>>> import numpy as np
>>> np.set_printoptions(precision=2, suppress=True, linewidth=200)
>>> def rnd(a):
...     return np.round(a, 2) + 0
... 
>>> feats = np.load("test8.npy")
>>> feats
array([[ 1, -1, -1,  1,  1, -1, -1,  1],
       [ 1,  1, -1, -1,  1,  1, -1, -1],
       [ 1, -1, -1,  1, -1,  1,  1, -1],
       [ 1, -1,  1, -1, -1,  1, -1,  1]])
>>> theta = np.radians(45)
>>> R = np.eye(8)
>>> R[5, 5] = R[2, 2] = np.cos(theta)
>>> R[5, 2], R[2, 5] = -np.sin(theta), np.sin(theta)
>>> rnd(R)
array([[ 1.  ,  0.  ,  0.  ,  0.  ,  0.  ,  0.  ,  0.  ,  0.  ],
       [ 0.  ,  1.  ,  0.  ,  0.  ,  0.  ,  0.  ,  0.  ,  0.  ],
       [ 0.  ,  0.  ,  0.71,  0.  ,  0.  ,  0.71,  0.  ,  0.  ],
       [ 0.  ,  0.  ,  0.  ,  1.  ,  0.  ,  0.  ,  0.  ,  0.  ],
       [ 0.  ,  0.  ,  0.  ,  0.  ,  1.  ,  0.  ,  0.  ,  0.  ],
       [ 0.  ,  0.  , -0.71,  0.  ,  0.  ,  0.71,  0.  ,  0.  ],
       [ 0.  ,  0.  ,  0.  ,  0.  ,  0.  ,  0.  ,  1.  ,  0.  ],
       [ 0.  ,  0.  ,  0.  ,  0.  ,  0.  ,  0.  ,  0.  ,  1.  ]])
>>> other = feats @ R.T
>>> np.allclose(np.linalg.norm(feats, axis=1), np.linalg.norm(other, axis=1))
True
>>> np.allclose(feats @ feats.T, other @ other.T)
True
>>> rnd(other)
array([[ 1.  , -1.  , -1.41,  1.  ,  1.  ,  0.  , -1.  ,  1.  ],
       [ 1.  ,  1.  ,  0.  , -1.  ,  1.  ,  1.41, -1.  , -1.  ],
       [ 1.  , -1.  ,  0.  ,  1.  , -1.  ,  1.41,  1.  , -1.  ],
       [ 1.  , -1.  ,  1.41, -1.  , -1.  ,  0.  , -1.  ,  1.  ]])
>>> rnd(np.abs(other - feats).max(axis=0))
array([0., 0., 1., 0., 0., 1., 0., 0.])
>>> other = R / np.linalg.norm(R, axis=1, keepdims=True)
>>> C2 = other @ other.T
>>> (C2 - 2 * np.eye(8)).round(6).argmax(axis=1)
array([1, 0, 0, 0, 0, 0, 0, 0])
>>> other = np.array([[0, 3], [3, 2], [-2, -2], [1, -1], [2, -1], [-2, -1], [0, 1], [0, 0]])
>>> np.einsum("ik,kj->ji", feats, other)
array([[  4,   4,  -4, -10],
       [  1,   5,   3,  -1]])
>>> np.vstack([feats, other.T]).shape
(6, 8)
>>> np.einsum("ij,ij->i", feats, feats)
array([8, 8, 8, 8])
>>> np.linalg.matrix_rank(np.vstack([feats, other.T]))
np.int64(6)
>>> other.T @ feats.T
array([[  4,   4,  -4, -10],
       [  1,   5,   3,  -1]])
>>> np.linalg.matrix_rank(feats @ other)
np.int64(2)
